% ipython --no-banner

In [1]: import numpy as np

In [2]: np.set_printoptions(precision=2, suppress=True, linewidth=160, sign=" ")

In [3]: M = np.load("w.npy")

In [4]: M
Out[4]: 
array([[ 32, -20,   0,  -9, -11,  -4, -19,  15,  -6,   7,  -4,   8,   5, -31,   8],
       [-20,  20,  -7,   2,  -3,   8,   4,  -9,   2, -12,  -3,  -9,  -8,  21, -11],
       [  0,  -7,  31,   4,  33, -15,   8, -15,   5,  18,   6,  16,  -6,   1,  13],
       [ -9,   2,   4,  23,   7,  -8,   6,  16,   5,  11,  -1,  -9,   2,  -3,   8],
       [-11,  -3,  33,   7,  49, -22,  16, -27,  -4,  18,  16,   7,  -6,  15,   0],
       [ -4,   8, -15,  -8, -22,  19,  -6,   3,   4,  -5, -10,   5,   6,   4,   2],
       [-19,   4,   8,   6,  16,  -6,  41,  -9,   7, -18,   3,  -5,   9,  24, -12],
       [ 15,  -9, -15,  16, -27,   3,  -9,  45,   2,   8, -17,  -7,  20, -29,  12],
       [ -6,   2,   5,   5,  -4,   4,   7,   2,  20,  -3,  -1,   7, -11,   0,  17],
       [  7, -12,  18,  11,  18,  -5, -18,   8,  -3,  50,  -2,  21,  14, -18,  29],
       [ -4,  -3,   6,  -1,  16, -10,   3, -17,  -1,  -2,  20,  -5, -17,   6,  -3],
       [  8,  -9,  16,  -9,   7,   5,  -5,  -7,   7,  21,  -5,  29,   7,  -7,  22],
       [  5,  -8,  -6,   2,  -6,   6,   9,  20, -11,  14, -17,   7,  45,  -5,  -2],
       [-31,  21,   1,  -3,  15,   4,  24, -29,   0, -18,   6,  -7,  -5,  40, -21],
       [  8, -11,  13,   8,   0,   2, -12,  12,  17,  29,  -3,  22,  -2, -21,  38]])

In [5]: np.linalg.matrix_rank(M, rtol=0.1)
Out[5]: np.int64(6)

In [6]: np.linalg.cond(M) > 100
Out[6]: np.True_

In [7]: U, s, vt = np.linalg.svd(M)

In [8]: vecs = vt[:(s > 1e-8).sum()]

In [9]: rng = np.random.default_rng(55225)

In [10]: x0 = M[14] + 2 * M[8] + rng.integers(2) * np.eye(15)[8]

In [11]: x0
Out[11]: array([ -4.,  -7.,  23.,  18.,  -8.,  10.,   2.,  16.,  58.,  23.,  -5.,  36., -24., -21.,  72.])

In [12]: np.round(np.linalg.norm(x0 - vecs.T @ vecs @ x0), 2)
Out[12]: np.float64(0.78)

In [13]: np.linalg.matrix_rank(np.vstack([M, x0]))
Out[13]: np.int64(8)

In [14]: np.allclose(vecs.T @ vecs @ x0, x0)
Out[14]: False
